In [1]: import numpy as np

In [2]: from numpy import linalg as LA

In [3]: np.set_printoptions(precision=1, suppress=True, linewidth=200)

In [4]: M = np.array([[1, 0, 0, 0, 0, 0, 0],
   ...:     [5, 1, 0, 0, 0, 0, 0],
   ...:     [5, 4, 1, 0, 0, 0, 0],
   ...:     [-2, 1, 7, 1, 0, 0, 0],
   ...:     [-7, 1, -5, -6, 1, 0, 0],
   ...:     [7, 1, 3, 6, 9, 1, 0],
   ...:     [4, 9, -6, 8, -2, 9, 1]])

In [5]: A2 = M[0, 0] * M[1:] - np.outer(M[1:, 0], M[0])

In [6]: A2
Out[6]: 
array([[ 0,  1,  0,  0,  0,  0,  0],
       [ 0,  4,  1,  0,  0,  0,  0],
       [ 0,  1,  7,  1,  0,  0,  0],
       [ 0,  1, -5, -6,  1,  0,  0],
       [ 0,  1,  3,  6,  9,  1,  0],
       [ 0,  9, -6,  8, -2,  9,  1]])

In [7]: M[:, 0] / M[0, 0]
Out[7]: array([ 1.,  5.,  5., -2., -7.,  7.,  4.])

In [8]: LA.matrix_rank(A2), LA.matrix_rank(M)
Out[8]: (np.int64(6), np.int64(7))

In [9]: np.flatnonzero(~A2.round(6).any(axis=1))
Out[9]: array([], dtype=int64)

In [10]: r0 = np.array([-5, -5, 2])

In [11]: np.correlate(M[6], M[5], "full")
Out[11]: array([  0,   4,  45,  99,  20,  65,  58, 151,  23,  87,  -2,  64,   7])

In [12]: np.polyval(r0, M[6])
Out[12]: array([ -98, -448, -148, -358,   -8, -448,   -8])

In [13]: np.cross(M[6, :3], M[5, :3])
Out[13]: array([ 33, -54, -59])

In [14]: W0 = np.array([[1.0, -0.6, -1.2, -0.6, 0.6, 0.3, 1.7, -0.1, 0.3, 1.8, 0.6],
    ...:     [0.1, -0.3, -1.2, -1.8, -1.5, 0.9, 0.3, -0.4, 0.6, 1.3, -2.0],
    ...:     [-1.3, 0.1, 1.4, 1.0, -1.5, 1.3, 1.6, -0.2, 0.7, 0.6, -0.3],
    ...:     [-1.7, -0.1, 1.1, 1.4, -1.5, 1.3, 1.3, -0.2, 0.4, 0.6, 0.4]])

In [15]: rng = np.random.default_rng(25653)

In [16]: A2 = W0 + rng.integers(-2, 3, (4, 3)) @ rng.integers(-2, 3, (3, 11))

In [17]: A2
Out[17]: 
array([[ 7. , -6.6, -3.2, -1.6, -1.4, -4.7, -0.3,  1.9, -1.7,  1.8,  1.6],
       [ 2.1, -4.3, -5.2,  0.2,  0.5, -1.1,  2.3, -0.4,  0.6,  1.3,  4. ],
       [-7.3,  0.1, -2.6, -1. ,  0.5,  3.3,  9.6,  3.8, -3.3,  6.6,  1.7],
       [-0.7, -0.1,  1.1,  3.4, -0.5,  1.3,  0.3, -2.2,  2.4, -1.4,  2.4]])

In [18]: A2 - W0
Out[18]: 
array([[ 6., -6., -2., -1., -2., -5., -2.,  2., -2.,  0.,  1.],
       [ 2., -4., -4.,  2.,  2., -2.,  2.,  0.,  0.,  0.,  6.],
       [-6.,  0., -4., -2.,  2.,  2.,  8.,  4., -4.,  6.,  2.],
       [ 1.,  0.,  0.,  2.,  1.,  0., -1., -2.,  2., -2.,  2.]])

In [19]: LA.matrix_rank(A2 - W0, tol=1e-8)
Out[19]: np.int64(3)

In [20]: x0 = np.array([-2, -1, 2, 2, -1, 1, -2, 2, 1, 2, 2])

In [21]: W0 @ np.eye(11)[5]
Out[21]: array([0.3, 0.9, 1.3, 1.3])

In [22]: x0 @ W0
Traceback (most recent call last):
  Cell In[22], line 1
    x0 @ W0
ValueError: matmul: Input operand 1 has a mismatch in its core dimension 0, with gufunc signature (n?,k),(k,m?)->(n?,m?) (size 4 is different from 11)
